% ipython --no-banner

In [1]: import numpy as np

In [2]: import numpy.linalg as la

In [3]: np.set_printoptions(suppress=True, linewidth=100)

In [4]: m1 = np.loadtxt("out14.csv", delimiter=",")

In [5]: m1.round(2)
Out[5]: 
array([[ 0.43,  0.46,  2.42,  3.86, -0.68,  1.3 ,  1.26,  0.27],
       [ 0.56,  0.13, -1.64, -2.34, -0.37,  1.69, -1.63,  3.3 ],
       [ 0.67,  0.55,  2.14,  3.49, -0.87,  2.  ,  0.85,  1.41],
       [-0.93, -0.59, -1.08, -1.95,  1.02, -2.8 ,  0.12, -3.15],
       [ 0.81,  0.59,  1.78,  2.98, -0.97,  2.43,  0.47,  2.21],
       [ 0.31, -0.04, -2.11, -3.15, -0.08,  0.94, -1.73,  2.57],
       [-0.49, -0.48, -2.38, -3.81,  0.73, -1.48, -1.17, -0.54],
       [-0.12,  0.16,  2.34,  3.57, -0.13, -0.35,  1.71, -1.92],
       [-0.04,  0.21,  2.41,  3.69, -0.22, -0.12,  1.68, -1.64],
       [ 0.85,  0.38, -0.63, -0.71, -0.76,  2.54, -1.2 ,  3.84],
       [-0.31,  0.04,  2.11,  3.15,  0.08, -0.94,  1.73, -2.57],
       [ 0.33,  0.41,  2.48,  3.91, -0.58,  0.98,  1.39, -0.2 ],
       [ 0.95,  0.57,  0.8 ,  1.52, -1.01,  2.86, -0.32,  3.39],
       [ 0.19,  0.34,  2.5 ,  3.9 , -0.45,  0.58,  1.53, -0.74],
       [-0.96, -0.57, -0.72, -1.4 ,  1.  , -2.87,  0.38, -3.45],
       [-0.14,  0.15,  2.32,  3.52, -0.1 , -0.43,  1.71, -2.02],
       [ 0.91,  0.45, -0.25, -0.11, -0.85,  2.72, -1.  ,  3.85],
       [-0.47, -0.07,  1.84,  2.69,  0.26, -1.4 ,  1.69, -3.04],
       [-0.09,  0.18,  2.37,  3.61, -0.16, -0.27,  1.7 , -1.82],
       [ 0.74,  0.57,  1.98,  3.27, -0.93,  2.22,  0.67,  1.8 ],
       [ 0.58,  0.52,  2.27,  3.68, -0.81,  1.75,  1.02,  0.98],
       [ 0.49,  0.08, -1.8 , -2.61, -0.29,  1.47, -1.67,  3.1 ],
       [ 0.76,  0.3 , -1.02, -1.33, -0.63,  2.29, -1.39,  3.74],
       [ 0.85,  0.38, -0.62, -0.69, -0.76,  2.55, -1.2 ,  3.84],
       [ 0.87,  0.41, -0.48, -0.47, -0.8 ,  2.62, -1.13,  3.85],
       [-0.25,  0.08,  2.19,  3.3 ,  0.01, -0.76,  1.73, -2.38],
       [ 0.67,  0.55,  2.13,  3.48, -0.88,  2.02,  0.84,  1.43],
       [ 0.59,  0.16, -1.56, -2.21, -0.41,  1.78, -1.6 ,  3.38],
       [ 0.18, -0.13, -2.28, -3.46,  0.07,  0.53, -1.72,  2.12],
       [ 0.54,  0.5 ,  2.33,  3.75, -0.77,  1.61,  1.1 ,  0.75],
       [ 0.88,  0.41, -0.45, -0.43, -0.8 ,  2.63, -1.11,  3.86],
       [ 0.96,  0.55,  0.59,  1.2 , -0.99,  2.87, -0.47,  3.54],
       [ 0.84,  0.38, -0.65, -0.74, -0.75,  2.53, -1.21,  3.84],
       [ 0.53,  0.5 ,  2.34,  3.76, -0.76,  1.59,  1.11,  0.71],
       [-0.08,  0.19,  2.38,  3.63, -0.18, -0.23,  1.69, -1.78],
       [-0.96, -0.57, -0.72, -1.41,  1.  , -2.87,  0.38, -3.45],
       [-0.79, -0.32,  0.9 ,  1.15,  0.67, -2.37,  1.34, -3.78],
       [ 0.71,  0.25, -1.21, -1.65, -0.56,  2.13, -1.48,  3.64],
       [-0.75, -0.58, -1.96, -3.25,  0.93, -2.24, -0.65, -1.84],
       [-0.79, -0.59, -1.85, -3.09,  0.96, -2.36, -0.55, -2.07],
       [ 0.96,  0.56,  0.62,  1.25, -0.99,  2.87, -0.45,  3.52],
       [-0.96, -0.56, -0.69, -1.35,  1.  , -2.87,  0.41, -3.48],
       [-0.08, -0.28, -2.47, -3.82,  0.34, -0.24, -1.61,  1.19]])

In [6]: # null space of dimension 6

In [7]: Xs = m1 - m1.mean(axis=0)

In [8]: U, s, Vt = la.svd(Xs, full_matrices=False)

In [9]: np.abs(Vt[0]).argmax()
Out[9]: np.int64(3)

In [10]: np.abs(U[:, 0]).argmax()
Out[10]: np.int64(5)

In [11]: s.round(2) + 0
Out[11]: array([23.86, 21.02,  0.  ,  0.  ,  0.  ,  0.  ,  0.  ,  0.  ])

In [12]: la.matrix_rank(Xs)
Out[12]: np.int64(2)

In [13]: np.round(Xs.mean(axis=0), 2) + 0
Out[13]: array([0., 0., 0., 0., 0., 0., 0., 0.])

In [14]: round(float((s ** 2).sum() ** 2 / (s ** 4).sum()), 2)
Out[14]: 1.97
